$ ipython --no-banner

In [1]: import numpy as np

In [2]: import numpy.linalg as la

In [3]: np.set_printoptions(suppress=True, linewidth=100)

In [4]: K = np.load("mat.npy")

In [5]: K
Out[5]: 
array([[4, 3, 4, 4],
       [5, 2, 4, 2],
       [4, 3, 5, 4],
       [1, 0, 3, 0]])

In [6]: hat = np.triu(np.array([[2, 2, 2, 2], [0, 2, 1, 0], [0, 0, 2, 2], [2, 2, 0, 1]]), 1) + np.eye(4)

In [7]: B = hat @ K @ la.inv(hat)

In [8]: round(la.det(B), 3)
Out[8]: np.float64(-2.0)

In [9]: rng = np.random.default_rng(856)

In [10]: z = rng.permutation(4)

In [11]: z
Out[11]: array([1, 3, 0, 2])

In [12]: B = K[z][:, z]

In [13]: np.allclose(B, K)
Out[13]: False

In [14]: round(la.det(B), 3), round(float(la.det(K[z])), 3)
Out[14]: (np.float64(-2.0), 2.0)

In [15]: la.matrix_power(K, 4)
Out[15]: 
array([[ 7949,  4896,  9302,  6266],
       [ 7546,  4663,  8824,  5972],
       [ 8636,  5322, 10105,  6812],
       [ 2693,  1671,  3147,  2142]])

In [16]: np.round(np.sort(np.abs(la.eigvals(K))), 3)
Out[16]: array([ 0.123,  0.575,  2.251, 12.553])

In [17]: np.trace(K)
Out[17]: np.int64(11)

In [18]: la.determinant(K)
---------------------------------------------------------------------------
AttributeError                            Traceback (most recent call last)
Cell In[18], line 1
----> 1 la.determinant(K)

AttributeError: module 'numpy.linalg' has no attribute 'determinant'

In [19]: np.allclose(K @ K.T, K.T @ K)
Out[19]: False

In [20]: round(float(np.abs(la.eigvals(K)).max()), 3)
Out[20]: 12.553

In [21]: Uu, sv, vt = la.svd(K)

In [22]: np.argmax(sv[:-1] / (sv[1:] + 1e-6)) + 1
Out[22]: np.int64(3)

In [23]: B = Uu[:, :3] @ np.diag(sv[:3]) @ vt[:3]

In [24]: la.matrix_rank(B)
Out[24]: np.int64(3)

In [25]: la.matrix_rank(K, rtol=0.05)
Out[25]: np.int64(3)

In [26]: np.argsort(-la.norm(K, axis=0).round(6), kind="stable")[:3]
Out[26]: array([2, 0, 3])

In [27]: la.cond(K) > 100
Out[27]: np.True_

In [28]: J = np.array([[5, 5, 5, 2, 5, 5],
    ...:     [0, 2, 1, 5, 3, 5],
    ...:     [3, 1, 2, 1, 1, 3],
    ...:     [4, 1, 5, 0, 3, 0],
    ...:     [5, 4, 3, 4, 1, 3],
    ...:     [4, 4, 3, 0, 0, 4],
    ...:     [0, 0, 1, 3, 4, 3]])

In [29]: B = np.c_[J[:, :2] @ np.array([[3, 4], [1, 5]]), np.array([-3, 1, -1, -1, -2, -2, 3])]

In [30]: B
Out[30]: 
array([[20, 45, -3],
       [ 2, 10,  1],
       [10, 17, -1],
       [13, 21, -1],
       [19, 40, -2],
       [16, 36, -2],
       [ 0,  0,  3]])

In [31]: la.matrix_rank(np.c_[J, B])
Out[31]: np.int64(7)

In [32]: np.round(la.norm(la.qr(J)[0].T @ B, axis=0) ** 2 / ((B ** 2).sum(axis=0) + 1e-12), 3)
Out[32]: array([1.   , 1.   , 0.906])

In [33]: np.round(la.norm(B - J @ la.lstsq(J, B)[0], axis=0), 3) + 0
Out[33]: array([0.   , 0.   , 1.651])

In [34]: np.round(la.lstsq(J, B[:, 0])[0], 3) + 0
Out[34]: array([3., 1., 0., 0., 0., 0.])

In [35]: B = K / la.norm(K, axis=1, keepdims=True)

In [36]: C2 = B @ B.T

In [37]: (np.abs(C2) > 0.9).astype(int)
Out[37]: 
array([[1, 1, 1, 0],
       [1, 1, 1, 0],
       [1, 1, 1, 0],
       [0, 0, 0, 1]])

In [38]: C2[1].round(3)
Out[38]: array([0.946, 1.   , 0.95 , 0.768])

In [39]: C2.round(3)
Out[39]: 
array([[1.   , 0.946, 0.995, 0.67 ],
       [0.946, 1.   , 0.95 , 0.768],
       [0.995, 0.95 , 1.   , 0.74 ],
       [0.67 , 0.768, 0.74 , 1.   ]])
